In [1]: import numpy as np

In [2]: np.set_printoptions(precision=2, suppress=True, linewidth=120, legacy="1.25")

In [3]: feats = np.load("test0.npy")

In [4]: feats
Out[4]: 
array([[ 0, -2,  0,  0,  0,  0],
       [ 1,  0,  0,  0,  0,  0],
       [ 2, -1,  0,  0,  0,  0],
       [ 0,  0,  0, -2,  0,  0],
       [ 0,  0,  1,  0,  0,  0],
       [ 0,  0,  2, -1,  0,  0],
       [ 0,  0,  0,  0,  0, -2],
       [ 0,  0,  0,  0,  1,  0],
       [ 0,  0,  0,  0,  2, -1]])

In [5]: P = feats @ np.linalg.solve(feats.T @ feats, feats.T)

In [6]: np.round(P @ feats[:, 3], 2) + 0
Out[6]: array([ 0.,  0.,  0., -2.,  0., -1.,  0.,  0.,  0.])

In [7]: np.allclose(P @ P, P)
Out[7]: True

In [8]: other = np.c_[feats[:, :3] @ np.array([[-2, 0, 1], [2, 2, 0], [2, -2, 1]]), np.array([1, -1, -2, -1, -2, 2, 0, 1, -2])]

In [9]: other
Out[9]: 
array([[-4, -4,  0,  1],
       [-2,  0,  1, -1],
       [-6, -2,  2, -2],
       [ 0,  0,  0, -1],
       [ 2, -2,  1, -2],
       [ 4, -4,  2,  2],
       [ 0,  0,  0,  0],
       [ 0,  0,  0,  1],
       [ 0,  0,  0, -2]])

In [10]: np.linalg.matrix_rank(np.c_[feats, other])
Out[10]: 7

In [11]: np.linalg.matrix_rank(other)
Out[11]: 4

In [12]: vec = np.array([2, 1, 1, 2, 1, 2])

In [13]: np.linalg.norm(feats @ vec) <= np.linalg.norm(feats, 2) * np.linalg.norm(vec) + 1e-9
Out[13]: True

In [14]: feats @ vec
Out[14]: array([-2,  2,  3, -4,  1,  0, -4,  1,  0])

In [15]: feats * vec
Out[15]: 
array([[ 0, -2,  0,  0,  0,  0],
       [ 2,  0,  0,  0,  0,  0],
       [ 4, -1,  0,  0,  0,  0],
       [ 0,  0,  0, -4,  0,  0],
       [ 0,  0,  1,  0,  0,  0],
       [ 0,  0,  2, -2,  0,  0],
       [ 0,  0,  0,  0,  0, -4],
       [ 0,  0,  0,  0,  1,  0],
       [ 0,  0,  0,  0,  2, -2]])

In [16]: np.sign((feats @ vec).round(6))
Out[16]: array([-1,  1,  1, -1,  1,  0, -1,  1,  0])

In [17]: other = feats / np.sqrt((feats ** 2).mean(axis=1, keepdims=True))

In [18]: feats - feats.mean(axis=1, keepdims=True)
Out[18]: 
array([[ 0.33, -1.67,  0.33,  0.33,  0.33,  0.33],
       [ 0.83, -0.17, -0.17, -0.17, -0.17, -0.17],
       [ 1.83, -1.17, -0.17, -0.17, -0.17, -0.17],
       [ 0.33,  0.33,  0.33, -1.67,  0.33,  0.33],
       [-0.17, -0.17,  0.83, -0.17, -0.17, -0.17],
       [-0.17, -0.17,  1.83, -1.17, -0.17, -0.17],
       [ 0.33,  0.33,  0.33,  0.33,  0.33, -1.67],
       [-0.17, -0.17, -0.17, -0.17,  0.83, -0.17],
       [-0.17, -0.17, -0.17, -0.17,  1.83, -1.17]])

In [19]: np.linalg.matrix_rank(feats - feats.mean(axis=1, keepdims=True))
Out[19]: 5

In [20]: F = np.load("a.npy")

In [21]: F
Out[21]: 
array([[1, 0, 0],
       [0, 1, 0],
       [0, 0, 1]])

In [22]: # triangular: eigenvalues sit on the diagonal

In [23]: vals, evecs = np.linalg.eig(F)

In [24]: np.sort(np.linalg.eigvals(F.T))
Out[24]: array([1., 1., 1.])

In [25]: vals
Out[25]: array([1., 1., 1.])

In [26]: np.prod(vals)
Out[26]: 1.0

In [27]: F @ evecs[:, 0] - vals[0] * evecs[:, 0]
Out[27]: array([0., 0., 0.])

In [28]: np.sort(np.linalg.eigvals(np.linalg.inv(F)))
Out[28]: array([1., 1., 1.])

In [29]: vec = np.array([2, 2, 0])

In [30]: np.eye(3) - F
Out[30]: 
array([[0., 0., 0.],
       [0., 0., 0.],
       [0., 0., 0.]])

In [31]: np.trace(F)
Out[31]: 3

In [32]: W0 = np.loadtxt("w.csv", delimiter=",")

In [33]: W0
Out[33]: 
array([[-6.35,  5.88,  5.63],
       [-6.98,  5.45,  5.16],
       [-6.4 ,  4.79,  6.53],
       [-5.17,  4.13,  6.75],
       [-6.71,  7.07,  5.83],
       [-6.67,  5.02,  6.64],
       [-6.75,  5.98,  6.19],
       [-7.09,  4.89,  6.23],
       [-5.5 ,  7.  ,  6.85],
       [-4.6 ,  6.71,  6.29],
       [-5.03,  5.49,  5.44],
       [-5.25,  8.07,  5.  ],
       [-5.56,  3.98,  4.9 ],
       [-7.05,  6.72,  5.99],
       [-6.97,  7.43,  6.16],
       [-5.36,  5.27,  6.51],
       [-5.47,  3.55,  6.05],
       [-6.5 ,  6.14,  3.57],
       [-5.8 ,  7.45,  6.74],
       [-5.87,  5.37,  6.41],
       [-6.57,  5.63,  6.22],
       [-5.9 ,  5.45,  6.59],
       [-6.01,  6.1 ,  5.29],
       [-4.39,  4.48,  6.88]])

In [34]: idx = W0[:, 0] > np.median(W0[:, 0])

In [35]: u = W0[idx].mean(axis=0) - W0[~idx].mean(axis=0)

In [36]: ((W0 - W0.mean(axis=0)) @ u > 0).astype(int)
Out[36]: array([0, 0, 1, 1, 0, 0, 0, 0, 1, 1, 1, 0, 1, 0, 0, 1, 1, 0, 0, 1, 0, 1, 0, 1])

In [37]: round((((W0 - W0.mean(axis=0)) @ u > 0) == idx).mean(), 2)
Out[37]: 0.88

In [38]: idx.astype(int)
Out[38]: array([0, 0, 0, 1, 0, 0, 0, 0, 1, 1, 1, 1, 1, 0, 0, 1, 1, 0, 1, 1, 0, 1, 0, 1])

In [39]: np.argsort(-np.abs(u).round(6), kind="stable")
Out[39]: array([0, 2, 1])

In [40]: other = np.c_[W0[:, :1] @ np.array([[6]]), np.array([-5, 0, 0, 4, -3, -1, 5, 4, -5, -2, -5, -3, -5, 4, -2, 2, -2, 0, 0, -2, 4, 0, -5, -1])]

In [41]: other
Out[41]: 
array([[-38.1 ,  -5.  ],
       [-41.88,   0.  ],
       [-38.4 ,   0.  ],
       [-31.02,   4.  ],
       [-40.26,  -3.  ],
       [-40.02,  -1.  ],
       [-40.5 ,   5.  ],
       [-42.54,   4.  ],
       [-33.  ,  -5.  ],
       [-27.6 ,  -2.  ],
       [-30.18,  -5.  ],
       [-31.5 ,  -3.  ],
       [-33.36,  -5.  ],
       [-42.3 ,   4.  ],
       [-41.82,  -2.  ],
       [-32.16,   2.  ],
       [-32.82,  -2.  ],
       [-39.  ,   0.  ],
       [-34.8 ,   0.  ],
       [-35.22,  -2.  ],
       [-39.42,   4.  ],
       [-35.4 ,   0.  ],
       [-36.06,  -5.  ],
       [-26.34,  -1.  ]])

In [42]: np.linalg.matrix_rank(np.c_[W0, other])
Out[42]: 4

In [43]: np.linalg.norm(np.linalg.qr(W0)[0].T @ other, axis=0) ** 2 / ((other ** 2).sum(axis=0) + 1e-12)
Out[43]: array([1.  , 0.16])

In [44]: np.round(np.linalg.lstsq(W0, other[:, 0])[0], 2) + 0
Out[44]: array([6., 0., 0.])

In [45]: u = np.array([5, 1])

In [46]: np.array([np.convolve(row, u, "same") for row in feats])
Out[46]: 
array([[  0, -10,  -2,   0,   0,   0],
       [  5,   1,   0,   0,   0,   0],
       [ 10,  -3,  -1,   0,   0,   0],
       [  0,   0,   0, -10,  -2,   0],
       [  0,   0,   5,   1,   0,   0],
       [  0,   0,  10,  -3,  -1,   0],
       [  0,   0,   0,   0,   0, -10],
       [  0,   0,   0,   0,   5,   1],
       [  0,   0,   0,   0,  10,  -3]])

In [47]: np.convolve(feats[7], u)
Out[47]: array([0, 0, 0, 0, 5, 1, 0])

In [48]: np.cross(feats[7, :3], feats[2, :3])
Out[48]: array([0, 0, 0])

In [49]: A = np.loadtxt("arr.csv", delimiter=",")

In [50]: A
Out[50]: 
array([[0., 0., 1., 0.],
       [0., 0., 0., 1.],
       [0., 1., 0., 0.],
       [1., 0., 0., 0.]])

In [51]: # columns are unit length and at right angles

In [52]: P = np.triu(np.array([[-3, -3, -2, -1], [1, 2, 1, 1], [-3, 1, 2, -2], [-1, 3, 1, -3]]), 1) + np.eye(4)

In [53]: other = P @ A @ np.linalg.inv(P)

In [54]: np.linalg.matrix_rank(other)
Out[54]: 4

In [55]: other
Out[55]: 
array([[-1., -5.,  4.,  9.],
       [ 1.,  4., -2., -6.],
       [-2., -5.,  1.,  5.],
       [ 1.,  3., -1., -4.]])

In [56]: round(float(np.linalg.det(other)), 2)
Out[56]: -1.0

In [57]: P @ A - A @ P
Out[57]: 
array([[-1., -2.,  0., -1.],
       [ 1.,  1.,  0.,  0.],
       [-2.,  0., -1., -1.],
       [ 0.,  3.,  2.,  1.]])

In [58]: q, Rm = np.linalg.qr(other)

In [59]: q
Out[59]: 
array([[-0.38,  0.77,  0.52,  0.  ],
       [ 0.38, -0.35,  0.8 , -0.3 ],
       [-0.76, -0.53,  0.24,  0.3 ],
       [ 0.38,  0.06,  0.19,  0.9 ]])

In [60]: q.shape, Rm.shape
Out[60]: ((4, 4), (4, 4))

In [61]: np.round(q.T @ q, 2) + 0
Out[61]: 
array([[1., 0., 0., 0.],
       [0., 1., 0., 0.],
       [0., 0., 1., 0.],
       [0., 0., 0., 1.]])

In [62]: np.abs(np.diag(Rm))
Out[62]: array([2.65, 2.42, 0.52, 0.3 ])

In [63]: Rm
Out[63]: 
array([[  2.65,   8.32,  -3.4 , -10.96],
       [  0.  ,  -2.42,   3.19,   6.14],
       [  0.  ,   0.  ,   0.52,   0.28],
       [  0.  ,   0.  ,   0.  ,  -0.3 ]])

In [64]: np.allclose(Rm.T @ Rm, other.T @ other)
Out[64]: True

In [65]: vals, evecs = np.linalg.eig(Rm)

In [66]: np.sort(np.linalg.eigvals(Rm @ Rm))
Out[66]: array([0.09, 0.27, 5.86, 7.  ])

In [67]: np.sort(np.linalg.eigvals(Rm.T))
Out[67]: array([-2.42, -0.3 ,  0.52,  2.65])

In [68]: M = np.load("block15.npy")

In [69]: M
Out[69]: 
array([[ 4,  4, -1],
       [ 1,  2,  4],
       [ 1,  2,  4],
       [ 0,  0,  0],
       [ 0,  0,  0],
       [ 0,  0,  0],
       [ 0,  0,  0],
       [ 4,  4, -1],
       [ 0,  0,  0],
       [ 0,  0,  0],
       [ 0,  0,  0],
       [ 1,  2,  4],
       [ 3, -4,  0],
       [ 0,  0,  0]])

In [70]: vec = np.array([1, 2, 1])

In [71]: y = M @ vec

In [72]: y
Out[72]: array([11,  9,  9,  0,  0,  0,  0, 11,  0,  0,  0,  9, -5,  0])

In [73]: np.linalg.lstsq(M, y)[0]
Out[73]: array([1., 2., 1.])

In [74]: rng = np.random.default_rng(842928)

In [75]: y = y + 0.1 * rng.normal(size=14)

In [76]: y
Out[76]: array([11.01,  9.04,  9.09,  0.13,  0.1 ,  0.11, -0.12, 10.78,  0.1 ,  0.04,  0.09,  8.9 , -4.92, -0.08])

In [77]: c, *_ = np.linalg.lstsq(M, y)

In [78]: c.round()
Out[78]: array([1., 2., 1.])

In [79]: round(float(np.linalg.norm(y - M @ c)), 2)
Out[79]: 0.36

In [80]: np.round(M.T @ (y - M @ c), 2) + 0
Out[80]: array([0., 0., 0.])

In [81]: [round(float(np.linalg.norm(np.linalg.solve(M.T @ M + lam * np.eye(3), M.T @ y))), 2) for lam in (0, 1, 10, 100)]
Out[81]: [2.44, 2.41, 2.18, 1.12]

In [82]: u = np.array([6, 7])

In [83]: np.convolve(W0[5], u)
Out[83]: array([-40.02, -16.57,  74.98,  46.48])

In [84]: np.correlate(W0[5], W0[11], "full")
Out[84]: array([-33.35, -28.73, 108.73,  27.23, -34.86])

In [85]: np.polyval(u, W0[5])
Out[85]: array([-33.02,  37.12,  46.84])

In [86]: np.cross(W0[5, :3], W0[11, :3])
Out[86]: array([-28.48,  -1.51, -27.47])

In [87]: def softmax(z):
    ...:     e = np.exp(z - z.max(axis=-1, keepdims=True))
    ...:     return e / e.sum(axis=-1, keepdims=True)
    ...: 

In [88]: softmax(M[10])
Out[88]: array([0.33, 0.33, 0.33])

In [89]: softmax(10 * M[10])
Out[89]: array([0.33, 0.33, 0.33])

In [90]: scores = M @ M.T / np.sqrt(3)

In [91]: softmax(scores)[10] @ M
Out[91]: array([1.  , 0.71, 0.71])

In [92]: softmax(scores).round(6).argmax(axis=1)
Out[92]: array([ 0,  1,  1,  0,  0,  0,  0,  0,  0,  0,  0,  1, 12,  0])

In [93]: arr = np.load("case3.npy")

In [94]: arr
Out[94]: 
array([[ 1, -2,  4, -8],
       [ 1, -1,  1, -1],
       [ 1,  0,  0,  0]])

In [95]: round(np.linalg.norm(arr, "nuc"), 2)
Out[95]: 11.34

In [96]: arr[0] @ arr[2]
Out[96]: 1

In [97]: np.linalg.norm(arr, axis=1)
Out[97]: array([9.22, 2.  , 1.  ])

In [98]: np.linalg.norm(arr, axis=0)
Out[98]: array([1.73, 2.24, 4.12, 8.06])

In [99]: gram = arr.T @ arr

In [100]: (arr @ arr.T).shape
Out[100]: (3, 3)

In [101]: np.linalg.matrix_rank(gram)
Out[101]: 3

In [102]: np.linalg.svd(arr, compute_uv=False) ** 2
Out[102]: array([87.7 ,  1.97,  0.32])

In [103]: gram
Out[103]: 
array([[  3,  -3,   5,  -9],
       [ -3,   5,  -9,  17],
       [  5,  -9,  17, -33],
       [ -9,  17, -33,  65]])

In [104]: theta = np.radians(72)

In [105]: Rm = np.eye(4)

In [106]: Rm[1, 1] = Rm[3, 3] = np.cos(theta)

In [107]: Rm[1, 3], Rm[3, 1] = -np.sin(theta), np.sin(theta)

In [108]: Rm
Out[108]: 
array([[ 1.  ,  0.  ,  0.  ,  0.  ],
       [ 0.  ,  0.31,  0.  , -0.95],
       [ 0.  ,  0.  ,  1.  ,  0.  ],
       [ 0.  ,  0.95,  0.  ,  0.31]])

In [109]: other = arr @ Rm.T

In [110]: np.allclose(np.linalg.norm(arr, axis=1), np.linalg.norm(other, axis=1))
Out[110]: True
